$ python -q
>>> import numpy as np
>>> from numpy import linalg as LA
>>> np.set_printoptions(precision=3, suppress=True, linewidth=100)
>>> data = np.array([[-35, -15, 0, 0],
...     [30, 25, 0, 0],
...     [49, 21, 14, 6],
...     [-42, -35, -12, -10]])
>>> print(data)
[[-35 -15   0   0]
 [ 30  25   0   0]
 [ 49  21  14   6]
 [-42 -35 -12 -10]]
>>> U, sig = LA.svd(data)
Traceback (most recent call last):
  File "<python-input-5>", line 1, in <module>
    U, sig = LA.svd(data)
    ^^^^^^
ValueError: too many values to unpack (expected 2)
>>> U, sig, Vh = LA.svd(data, full_matrices=False)
>>> print(np.round(Vh @ Vh.T, 3) + 0)
[[1. 0. 0. 0.]
 [0. 1. 0. 0.]
 [0. 0. 1. 0.]
 [0. 0. 0. 1.]]
>>> print(sig / sig[0])
[1.    0.146 0.13  0.019]
>>> print(np.cumsum(sig ** 2) / np.sum(sig ** 2))
[0.963 0.983 1.    1.   ]
>>> print(sig)
[94.534 13.792 12.326  1.798]
>>> print(np.allclose(U * sig @ Vh, data))
True
>>> evals, vecs = LA.eig(data)
>>> print(np.sort(LA.eigvals(data @ data)))
[ 42.059 109.941 262.868 687.132]
>>> print(np.round(data @ vecs[:, 0] - evals[0] * vecs[:, 0], 3) + 0)
[0. 0. 0. 0.]
>>> E = np.load("m.npy")
>>> print(E)
[[-0.565 -0.716 -1.     0.859  0.05   0.273 -0.422]
 [ 0.43   0.696  0.998 -0.77  -0.06  -0.363  0.31 ]
 [-0.354 -0.983 -1.     0.915  0.235  0.939 -0.226]
 [-0.789 -0.998 -1.     0.995  0.3    0.973 -0.617]
 [ 0.11  -0.954 -0.999  0.578  0.217  0.929  0.11 ]
 [-0.834  0.508 -0.995  0.894 -0.159 -0.876 -0.706]
 [-0.02  -0.716 -0.968  0.397  0.1    0.629  0.   ]
 [ 0.446 -0.961 -0.989  0.178  0.254  0.964  0.363]
 [ 0.11   0.843  0.996 -0.598 -0.129 -0.74   0.06 ]
 [ 0.159  0.762  0.992 -0.578 -0.1   -0.617  0.1  ]
 [-0.405 -0.635 -0.997  0.731  0.05   0.3   -0.291]
 [ 0.09  -0.282 -0.31   0.     0.04   0.3    0.07 ]
 [ 0.757  0.485  1.    -0.925  0.02   0.282  0.611]
 [-0.207  0.797  0.93  -0.178 -0.139 -0.789 -0.168]
 [ 0.438  0.988  1.    -0.944 -0.245 -0.946  0.291]]
>>> cen = E - E.mean(axis=0)
>>> vecs = LA.svd(cen)[2][:6]
>>> B = cen - cen @ vecs.T @ vecs
>>> print(np.diag(vecs.T @ vecs))
[0.602 1.    0.997 0.99  0.949 0.997 0.466]
>>> print(np.round(np.cov(cen @ vecs.T, rowvar=False), 3) + 0)
[[2.45  0.    0.    0.    0.    0.   ]
 [0.    0.529 0.    0.    0.    0.   ]
 [0.    0.    0.073 0.    0.    0.   ]
 [0.    0.    0.    0.009 0.    0.   ]
 [0.    0.    0.    0.    0.005 0.   ]
 [0.    0.    0.    0.    0.    0.001]]
>>> print(LA.norm(B, axis=1).round(6).argmax())
4
>>> print((cen @ vecs.T).std(axis=0))
[1.512 0.703 0.261 0.091 0.068 0.029]
>>> feats = np.loadtxt("mat.csv", delimiter=",")
>>> print(feats)
[[ 3. -3. -2.]
 [-2.  2.  2.]
 [ 0. -3. -3.]
 [-1.  2.  2.]
 [-3.  1. -1.]
 [-1. -2.  1.]
 [-1.  1.  2.]]
>>> rng = np.random.default_rng(24152)
>>> z = rng.permutation(3)
>>> B = feats[:, z] * rng.choice([-1, 1], 3)
>>> print(B)
[[ 3.  2. -3.]
 [-2. -2.  2.]
 [ 3.  3. -0.]
 [-2. -2.  1.]
 [-1.  1.  3.]
 [ 2. -1.  1.]
 [-1. -2.  1.]]
>>> U, _, Vh = LA.svd(feats.T @ B)
>>> print(z)
[1 2 0]
>>> print(np.round(U @ Vh, 3) + 0)
[[ 0.  0. -1.]
 [-1.  0.  0.]
 [ 0. -1.  0.]]
>>> B = np.c_[feats[:, :1] @ np.array([[0]]), np.array([3, 1, 0, 1, 2, 1, 1])]
>>> print(B)
[[0. 3.]
 [0. 1.]
 [0. 0.]
 [0. 1.]
 [0. 2.]
 [0. 1.]
 [0. 1.]]
>>> print(LA.norm(B - feats @ LA.lstsq(feats, B)[0], axis=0))
[0.    3.899]
>>> print(LA.norm(LA.qr(feats)[0].T @ B, axis=0) ** 2 / ((B ** 2).sum(axis=0) + 1e-12))
[0.    0.106]
>>> print(LA.matrix_rank(np.c_[feats, B]))
4
>>> print(LA.lstsq(feats, B[:, 0])[0])
[0. 0. 0.]
>>> rk = LA.matrix_rank(B)
>>> print(rk)
1
>>> ns = LA.svd(B)[2][rk:].T
>>> print(ns @ ns.T)
[[1. 0.]
 [0. 0.]]
>>> print([int(LA.matrix_rank(B[:i])) for i in range(1, len(B) + 1)])
[1, 1, 1, 1, 1, 1, 1]
>>> print(np.allclose(B @ ns, 0))
True
>>> print(LA.matrix_rank(B.T @ B), LA.matrix_rank(B @ B.T))
1 1
>>> print(ns[:, 0] / ns[np.abs(ns[:, 0]).round(6).argmax(), 0])
[ 1. -0.]
>>> print([int(LA.matrix_rank(B[:, :j + 1])) for j in range(2)])
[0, 1]
>>> X = np.loadtxt("dump.csv", delimiter=",")
>>> print(X)
[[1.    0.7   0.49  0.343 0.24 ]
 [0.7   1.    0.7   0.49  0.343]
 [0.49  0.7   1.    0.7   0.49 ]
 [0.343 0.49  0.7   1.    0.7  ]
 [0.24  0.343 0.49  0.7   1.   ]]
>>> print(feats.sum(axis=0))
[-5. -2.  1.]
>>> np.zeros(7, 3)
Traceback (most recent call last):
  File "<python-input-51>", line 1, in <module>
    np.zeros(7, 3)
    ~~~~~~~~^^^^^^
TypeError: Cannot interpret '3' as a data type
>>> print(feats - feats[0])
[[ 0.  0.  0.]
 [-5.  5.  4.]
 [-3.  0. -1.]
 [-4.  5.  4.]
 [-6.  4.  1.]
 [-4.  1.  3.]
 [-4.  4.  4.]]
>>> print(np.abs(feats).max())
3.0
>>> feats[7]
Traceback (most recent call last):
  File "<python-input-54>", line 1, in <module>
    feats[7]
    ~~~~~^^^
IndexError: index 7 is out of bounds for axis 0 with size 7
>>> print(feats.shape)
(7, 3)
>>> print(np.diff(feats, axis=0))
[[-5.  5.  4.]
 [ 2. -5. -5.]
 [-1.  5.  5.]
 [-2. -1. -3.]
 [ 2. -3.  2.]
 [ 0.  3.  1.]]
>>> O, vecs = LA.qr(X[:, :4])[0], LA.qr(X[:, 4:])[0]
>>> sig = LA.svd(O.T @ vecs, compute_uv=False)
>>> print(round(LA.norm(O @ O.T - vecs @ vecs.T, 2), 3))
1.0
>>> print(np.degrees(np.arccos(sig.clip(0, 1))))
[17.619]
>>> print(sig)
[0.953]
>>> M = np.load("case2.npy")
>>> print(M)
[[ 0.  2.  2. -1. -2. -2.]
 [-2.  3.  2. -2. -1.  2.]
 [ 0.  0.  5.  1. -1.  2.]
 [ 0.  0.  2.  3. -3.  1.]
 [ 0.  0. -3. -5.  0. -2.]
 [ 0.  0.  2. -2.  4.  1.]]
>>> f = np.array([-1, -1, 0, 0, 1, 2])
>>> B = M + np.outer(f, np.eye(6)[5])
>>> print(LA.matrix_rank(LA.inv(B) - LA.inv(M), tol=1e-8))
1
>>> print(LA.matrix_rank(B - M))
1
>>> O, vecs = LA.qr(M[:, :5])[0], LA.qr(M[:, 5:])[0]
>>> sig = LA.svd(O.T @ vecs, compute_uv=False)
>>> print(sig)
[1.]
>>> print(round(LA.norm(O @ O.T - vecs @ vecs.T, 2), 3))
1.0
>>> print((sig > 0.9).sum())
1
>>> T = np.stack([M, -2 * M, M[::-1]])
>>> print(T.sum(axis=0))
[[ 0. -2.  0. -1.  6.  3.]
 [ 2. -3. -5. -3.  1. -4.]
 [ 0.  0. -3.  2. -2. -1.]
 [ 0.  0.  3. -2.  2.  1.]
 [-2.  3.  5.  3. -1.  4.]
 [ 0.  2.  0.  1. -6. -3.]]
>>> print(LA.matrix_rank(T))
[6 6 6]
>>> print(T.shape)
(3, 6, 6)
>>> print(LA.matrix_rank(T.reshape(3, -1)))
2
>>> print(np.einsum("bij,cij->bc", T, T))
[[ 160. -320.   28.]
 [-320.  640.  -56.]
 [  28.  -56.  160.]]
>>> print((T @ M.T).shape)
(3, 6, 6)
>>> print(LA.norm(T, axis=(1, 2)))
[12.649 25.298 12.649]
>>> print(LA.det(T))
[  -52. -3328.    52.]
>>> mat = np.load("run14.npy")
>>> print(mat)
[[22. 30. -5. 35. 35.]
 [30. 33. -6. 42. 42.]
 [-5. -6. -2. -7. -7.]
 [35. 42. -7. 46. 49.]
 [35. 42. -7. 49. 46.]]
>>> evals, vecs = LA.eig(mat)
>>> print(round(float(np.prod(evals)), 3))
12717.0
>>> print(np.sort(LA.eigvals(mat.T)))
[ -3.  -3.  -3.  -3. 157.]
>>> m1 = np.loadtxt("w.csv", delimiter=",")
>>> print(m1)
[[-3.  1.  0.  0.  0.  0.  0.  0.]
 [ 0. -3.  1.  0.  0.  0.  0.  0.]
 [ 0.  0. -3.  1.  0.  0.  0.  0.]
 [ 0.  0.  0. -3.  1.  0.  0.  0.]
 [ 0.  0.  0.  0. -3.  1.  0.  0.]
 [ 0.  0.  0.  0.  0. -3.  1.  0.]
 [ 0.  0.  0.  0.  0.  0. -3.  1.]
 [ 0.  0.  0.  0.  0.  0.  0. -3.]]
>>> U, sig, Vh = LA.svd(m1, full_matrices=False)
>>> print(np.round(U.T @ U, 3) + 0)
[[1. 0. 0. 0. 0. 0. 0. 0.]
 [0. 1. 0. 0. 0. 0. 0. 0.]
 [0. 0. 1. 0. 0. 0. 0. 0.]
 [0. 0. 0. 1. 0. 0. 0. 0.]
 [0. 0. 0. 0. 1. 0. 0. 0.]
 [0. 0. 0. 0. 0. 1. 0. 0.]
 [0. 0. 0. 0. 0. 0. 1. 0.]
 [0. 0. 0. 0. 0. 0. 0. 1.]]
>>> print(np.round(U.T @ m1 @ Vh.T, 3) + 0)
[[3.952 0.    0.    0.    0.    0.    0.    0.   ]
 [0.    3.811 0.    0.    0.    0.    0.    0.   ]
 [0.    0.    3.585 0.    0.    0.    0.    0.   ]
 [0.    0.    0.    3.293 0.    0.    0.    0.   ]
 [0.    0.    0.    0.    2.956 0.    0.    0.   ]
 [0.    0.    0.    0.    0.    2.61  0.    0.   ]
 [0.    0.    0.    0.    0.    0.    2.3   0.   ]
 [0.    0.    0.    0.    0.    0.    0.    2.08 ]]
>>> print(U.shape, sig.shape, Vh.shape)
(8, 8) (8,) (8, 8)
>>> print(np.allclose(U * sig @ Vh, m1))
True
>>> print(np.round(np.sqrt((sig ** 2).sum()), 3), round(float(LA.norm(m1)), 3))
8.888 8.888
>>> print(np.round(Vh @ Vh.T, 3) + 0)
[[1. 0. 0. 0. 0. 0. 0. 0.]
 [0. 1. 0. 0. 0. 0. 0. 0.]
 [0. 0. 1. 0. 0. 0. 0. 0.]
 [0. 0. 0. 1. 0. 0. 0. 0.]
 [0. 0. 0. 0. 1. 0. 0. 0.]
 [0. 0. 0. 0. 0. 1. 0. 0.]
 [0. 0. 0. 0. 0. 0. 1. 0.]
 [0. 0. 0. 0. 0. 0. 0. 1.]]
>>> print(np.cumsum(sig ** 2) / np.sum(sig ** 2))
[0.198 0.382 0.544 0.681 0.792 0.878 0.945 1.   ]
